$ ipython --no-banner

In [1]: import numpy as np

In [2]: np.set_printoptions(precision=1, suppress=True, linewidth=140, floatmode="fixed")

In [3]: rd = lambda a: np.round(a, 1) + 0

In [4]: M = 2 * np.eye(5) + np.ones((5, 5))

In [5]: M
Out[5]: 
array([[3.0, 1.0, 1.0, 1.0, 1.0],
       [1.0, 3.0, 1.0, 1.0, 1.0],
       [1.0, 1.0, 3.0, 1.0, 1.0],
       [1.0, 1.0, 1.0, 3.0, 1.0],
       [1.0, 1.0, 1.0, 1.0, 3.0]])

In [6]: ev, evecs = np.linalg.eigh(M)

In [7]: x = np.array([-1, -3, -1, 1, 3])

In [8]: rd(np.linalg.eigvalsh(M[1:, 1:]))
Out[8]: array([2.0, 2.0, 2.0, 6.0])

In [9]: x @ M @ x
Out[9]: np.float64(43.0)

In [10]: rd(evecs * np.sqrt(ev) @ evecs.T)
Out[10]: 
array([[1.7, 0.2, 0.2, 0.2, 0.2],
       [0.2, 1.7, 0.2, 0.2, 0.2],
       [0.2, 0.2, 1.7, 0.2, 0.2],
       [0.2, 0.2, 0.2, 1.7, 0.2],
       [0.2, 0.2, 0.2, 0.2, 1.7]])

In [11]: rd(evecs * np.abs(ev) @ evecs.T)
Out[11]: 
array([[3.0, 1.0, 1.0, 1.0, 1.0],
       [1.0, 3.0, 1.0, 1.0, 1.0],
       [1.0, 1.0, 3.0, 1.0, 1.0],
       [1.0, 1.0, 1.0, 3.0, 1.0],
       [1.0, 1.0, 1.0, 1.0, 3.0]])

In [12]: np.abs(M).sum(axis=1).max(), np.abs(ev).max()
Out[12]: (np.float64(7.0), np.float64(7.0))

In [13]: rd(evecs * np.maximum(ev, 0) @ evecs.T)
Out[13]: 
array([[3.0, 1.0, 1.0, 1.0, 1.0],
       [1.0, 3.0, 1.0, 1.0, 1.0],
       [1.0, 1.0, 3.0, 1.0, 1.0],
       [1.0, 1.0, 1.0, 3.0, 1.0],
       [1.0, 1.0, 1.0, 1.0, 3.0]])

In [14]: (np.sign(evecs[:, -1].round(6)) == np.sign(evecs[0, -1].round(6))).astype(int)
Out[14]: array([1, 1, 1, 1, 1])

In [15]: W0 = np.arange(9).reshape(3, 3) + 2

In [16]: W0
Out[16]: 
array([[ 2,  3,  4],
       [ 5,  6,  7],
       [ 8,  9, 10]])

In [17]: rank = np.linalg.matrix_rank(W0)

In [18]: rank
Out[18]: np.int64(2)

In [19]: N = np.linalg.svd(W0)[2][rank:].T

In [20]: [int(np.linalg.matrix_rank(W0[:, :j + 1])) for j in range(3)]
Out[20]: [1, 2, 2]

In [21]: [int(np.linalg.matrix_rank(np.delete(W0, i, axis=0))) for i in range(3)]
Out[21]: [2, 2, 2]

In [22]: np.allclose(W0 @ N, 0)
Out[22]: True

In [23]: rd(N[:, 0] / N[np.abs(N[:, 0]).round(6).argmax(), 0])
Out[23]: array([-0.5,  1.0, -0.5])

In [24]: C2 = W0.T @ W0

In [25]: rd(np.linalg.eigvalsh(C2)[::-1])
Out[25]: array([383.2,   0.8,   0.0])

In [26]: rd(np.linalg.svd(W0, compute_uv=False) ** 2)
Out[26]: array([383.2,   0.8,   0.0])

In [27]: E = np.array([[-0.2, 0.1, -0.8, 0.0, 0.5, 0.6],
    ...:     [0.6, -0.7, 1.3, 1.5, 0.0, -0.2],
    ...:     [-2.3, -0.1, 0.5, 0.4, -0.9, -0.9],
    ...:     [0.4, -0.1, 0.7, -1.8, 0.8, 1.7]])

In [28]: E[:, 5] *= 3

In [29]: rd(E)
Out[29]: 
array([[-0.2,  0.1, -0.8,  0.0,  0.5,  1.8],
       [ 0.6, -0.7,  1.3,  1.5,  0.0, -0.6],
       [-2.3, -0.1,  0.5,  0.4, -0.9, -2.7],
       [ 0.4, -0.1,  0.7, -1.8,  0.8,  5.1]])

In [30]: u = np.array([0, 2, -2])

In [31]: rd(np.polyval(u, E[0]))
Out[31]: array([-2.4, -1.8, -3.6, -2.0, -1.0,  1.6])

In [32]: rd(np.convolve(E[0], u))
Out[32]: array([ 0.0, -0.4,  0.6, -1.8,  1.6,  1.0,  2.6, -3.6])

In [33]: blk = np.stack([E, 4 * E, E[::-1]])

In [34]: blk.shape
Out[34]: (3, 4, 6)

In [35]: np.linalg.matrix_rank(blk)
Out[35]: array([4, 4, 4])

In [36]: feats = np.loadtxt("w.csv", delimiter=",")

In [37]: rd(feats)
Out[37]: 
array([[1.0, 0.2, 0.0, 0.0, 0.0, 0.0],
       [0.2, 1.0, 0.2, 0.0, 0.0, 0.0],
       [0.0, 0.2, 1.0, 0.2, 0.0, 0.0],
       [0.0, 0.0, 0.2, 1.0, 0.2, 0.0],
       [0.0, 0.0, 0.0, 0.2, 1.0, 0.2],
       [0.0, 0.0, 0.0, 0.0, 0.2, 1.0]])

In [38]: x = np.array([-2, -3, 3, 1, -1, -2])

In [39]: y = feats @ x

In [40]: c, lr = np.zeros(6), 1 / np.linalg.norm(feats, 2) ** 2

In [41]: for i in range(15):
    ...:     c -= lr * feats.T @ (feats @ c - y)
    ...:     if i % 5 == 0: print(i, round(np.linalg.norm(feats @ c - y), 1))
    ...: 
0 2.6
5 0.3
10 0.1

In [42]: rd(c)
Out[42]: array([-2.0, -3.0,  3.0,  1.0, -1.0, -2.0])

In [43]: x = np.ones(6)

In [44]: for _ in range(3):
    ...:     x = feats @ x
    ...:     x /= np.linalg.norm(x)
    ...:     print(round(x @ feats @ x, 1))
    ...: 
1.4
1.4
1.4

In [45]: rd(np.linalg.eigvalsh(feats)[-1])
Out[45]: np.float64(1.4)

In [46]: A = np.array([[-2, 0, 0], [0, -3, 0], [0, 0, -2]])

In [47]: A
Out[47]: 
array([[-2,  0,  0],
       [ 0, -3,  0],
       [ 0,  0, -2]])

In [48]: x = np.array([1, 0, 0])

In [49]: y = A @ x

In [50]: y
Out[50]: array([-2,  0,  0])

In [51]: rd(np.linalg.solve(A, A[:, 1]))
Out[51]: array([0.0, 1.0, 0.0])

In [52]: np.linalg.solve(A, y[:-1])
ValueError: solve1: Input operand 1 has a mismatch in its core dimension 0, with gufunc signature (m,m),(m)->(m) (size 2 is different from 3)


In [53]: A.T @ A
Out[53]: 
array([[4, 0, 0],
       [0, 9, 0],
       [0, 0, 4]])

In [54]: rd(np.linalg.norm(A, axis=0))
Out[54]: array([2.0, 3.0, 2.0])

In [55]: A @ A.T
Out[55]: 
array([[4, 0, 0],
       [0, 9, 0],
       [0, 0, 4]])

In [56]: F = np.load("mat.npy")

In [57]: F
Out[57]: 
array([[-4.0,  0.0,  0.0,  0.0],
       [ 0.0, -2.0,  2.0,  0.0],
       [ 0.0,  2.0,  2.0,  1.0],
       [ 0.0,  0.0,  0.0,  2.0]])

In [58]: # 2 groups of indices that never mix

In [59]: rng = np.random.default_rng(3298)

In [60]: idx = rng.permutation(4)

In [61]: idx
Out[61]: array([2, 0, 1, 3])

In [62]: B = F[idx][:, idx]

In [63]: np.diag(B)
Out[63]: array([ 2.0, -4.0, -2.0,  2.0])

In [64]: F.ravel(order="F")
Out[64]: array([-4.0,  0.0,  0.0,  0.0,  0.0, -2.0,  2.0,  0.0,  0.0,  2.0,  2.0,  0.0,  0.0,  0.0,  1.0,  2.0])

In [65]: F.reshape(-1, 2)
Out[65]: 
array([[-4.0,  0.0],
       [ 0.0,  0.0],
       [ 0.0, -2.0],
       [ 2.0,  0.0],
       [ 0.0,  2.0],
       [ 2.0,  1.0],
       [ 0.0,  0.0],
       [ 0.0,  2.0]])

In [66]: blk = F.reshape(4, 2, -1)

In [67]: np.swapaxes(blk, 1, 2)[1]
Out[67]: 
array([[ 0.0,  2.0],
       [-2.0,  0.0]])

In [68]: blk.sum(axis=1)
Out[68]: 
array([[-4.0,  0.0],
       [ 2.0, -2.0],
       [ 2.0,  3.0],
       [ 0.0,  2.0]])

In [69]: blk.shape
Out[69]: (4, 2, 2)

In [70]: np.einsum("ihd,jhd->hij", blk, blk).shape
Out[70]: (2, 4, 4)

In [71]: ev, evecs = np.linalg.eig(F)

In [72]: rd(np.sort(np.linalg.eigvals(np.linalg.inv(F))))
Out[72]: array([-0.4, -0.2,  0.4,  0.5])

In [73]: rd(np.sort(np.linalg.eigvals(F @ F)))
Out[73]: array([ 4.0,  8.0,  8.0, 16.0])

In [74]: rd(np.sort(np.linalg.eigvals(F.T)))
Out[74]: array([-4.0, -2.8,  2.0,  2.8])

In [75]: rd(ev)
Out[75]: array([ 2.8, -2.8, -4.0,  2.0])

In [76]: rd(F @ evecs[:, 0] - ev[0] * evecs[:, 0])
Out[76]: array([0.0, 0.0, 0.0, 0.0])

In [77]: P = np.triu(np.array([[-4, 3, -6, -3], [5, -8, -8, 0], [5, -4, 3, 2], [6, 5, 6, -5]]), 1) + np.eye(4)

In [78]: B = P @ F @ np.linalg.inv(P)

In [79]: np.linalg.matrix_rank(B)
Out[79]: np.int64(4)

In [80]: np.trace(B), np.trace(F)
Out[80]: (np.float64(-2.0), np.float64(-2.0))

In [81]: P @ F - F @ P
Out[81]: 
array([[  0.0,  -6.0, -30.0, -24.0],
       [  0.0, -16.0, -32.0, -12.0],
       [  0.0,   0.0,  16.0,   0.0],
       [  0.0,   0.0,   0.0,   0.0]])

In [82]: rd(np.linalg.det(B))
Out[82]: np.float64(64.0)

In [83]: arr = np.load("x.npy")

In [84]: arr
Out[84]: 
array([[-1.0,  1.0,  0.0,  0.0,  0.0,  0.0,  0.0,  0.0],
       [ 0.0, -1.0,  1.0,  0.0,  0.0,  0.0,  0.0,  0.0],
       [ 0.0,  0.0, -1.0,  1.0,  0.0,  0.0,  0.0,  0.0],
       [ 0.0,  0.0,  0.0, -1.0,  1.0,  0.0,  0.0,  0.0],
       [ 0.0,  0.0,  0.0,  0.0, -1.0,  1.0,  0.0,  0.0],
       [ 0.0,  0.0,  0.0,  0.0,  0.0, -1.0,  1.0,  0.0],
       [ 0.0,  0.0,  0.0,  0.0,  0.0,  0.0, -1.0,  1.0],
       [ 0.0,  0.0,  0.0,  0.0,  0.0,  0.0,  0.0, -1.0]])

In [85]: # triangular, det is the product of the diagonal

In [86]: O, Rm = np.linalg.qr(arr)

In [87]: O.shape, Rm.shape
Out[87]: ((8, 8), (8, 8))

In [88]: idx = rng.permutation(8)

In [89]: idx
Out[89]: array([0, 7, 6, 2, 5, 1, 3, 4])

In [90]: B = arr[idx][:, idx]

In [91]: np.trace(B)
Out[91]: np.float64(-8.0)

In [92]: rd(np.linalg.det(B)), rd(np.linalg.det(arr[idx]))
Out[92]: (np.float64(1.0), np.float64(-1.0))

In [93]: B
Out[93]: 
array([[-1.0,  0.0,  0.0,  0.0,  0.0,  1.0,  0.0,  0.0],
       [ 0.0, -1.0,  0.0,  0.0,  0.0,  0.0,  0.0,  0.0],
       [ 0.0,  1.0, -1.0,  0.0,  0.0,  0.0,  0.0,  0.0],
       [ 0.0,  0.0,  0.0, -1.0,  0.0,  0.0,  1.0,  0.0],
       [ 0.0,  0.0,  1.0,  0.0, -1.0,  0.0,  0.0,  0.0],
       [ 0.0,  0.0,  0.0,  1.0,  0.0, -1.0,  0.0,  0.0],
       [ 0.0,  0.0,  0.0,  0.0,  0.0,  0.0, -1.0,  1.0],
       [ 0.0,  0.0,  0.0,  0.0,  1.0,  0.0,  0.0, -1.0]])

In [94]: rd(np.sort(np.abs(np.linalg.eigvals(B))))
Out[94]: array([1.0, 1.0, 1.0, 1.0, 1.0, 1.0, 1.0, 1.0])

In [95]: B = np.array([[-1, 5, 7, -8, 3, 6]])

In [96]: J = B.T @ B

In [97]: J
Out[97]: 
array([[  1,  -5,  -7,   8,  -3,  -6],
       [ -5,  25,  35, -40,  15,  30],
       [ -7,  35,  49, -56,  21,  42],
       [  8, -40, -56,  64, -24, -48],
       [ -3,  15,  21, -24,   9,  18],
       [ -6,  30,  42, -48,  18,  36]])

In [98]: # null space of dimension 5

In [99]: J @ J
Out[99]: 
array([[   184,   -920,  -1288,   1472,   -552,  -1104],
       [  -920,   4600,   6440,  -7360,   2760,   5520],
       [ -1288,   6440,   9016, -10304,   3864,   7728],
       [  1472,  -7360, -10304,  11776,  -4416,  -8832],
       [  -552,   2760,   3864,  -4416,   1656,   3312],
       [ -1104,   5520,   7728,  -8832,   3312,   6624]])

In [100]: np.allclose(J, J.T)
Out[100]: True

In [101]: (J + J.T) / 2
Out[101]: 
array([[  1.0,  -5.0,  -7.0,   8.0,  -3.0,  -6.0],
       [ -5.0,  25.0,  35.0, -40.0,  15.0,  30.0],
       [ -7.0,  35.0,  49.0, -56.0,  21.0,  42.0],
       [  8.0, -40.0, -56.0,  64.0, -24.0, -48.0],
       [ -3.0,  15.0,  21.0, -24.0,   9.0,  18.0],
       [ -6.0,  30.0,  42.0, -48.0,  18.0,  36.0]])

In [102]: np.trace(J)
Out[102]: np.int64(184)
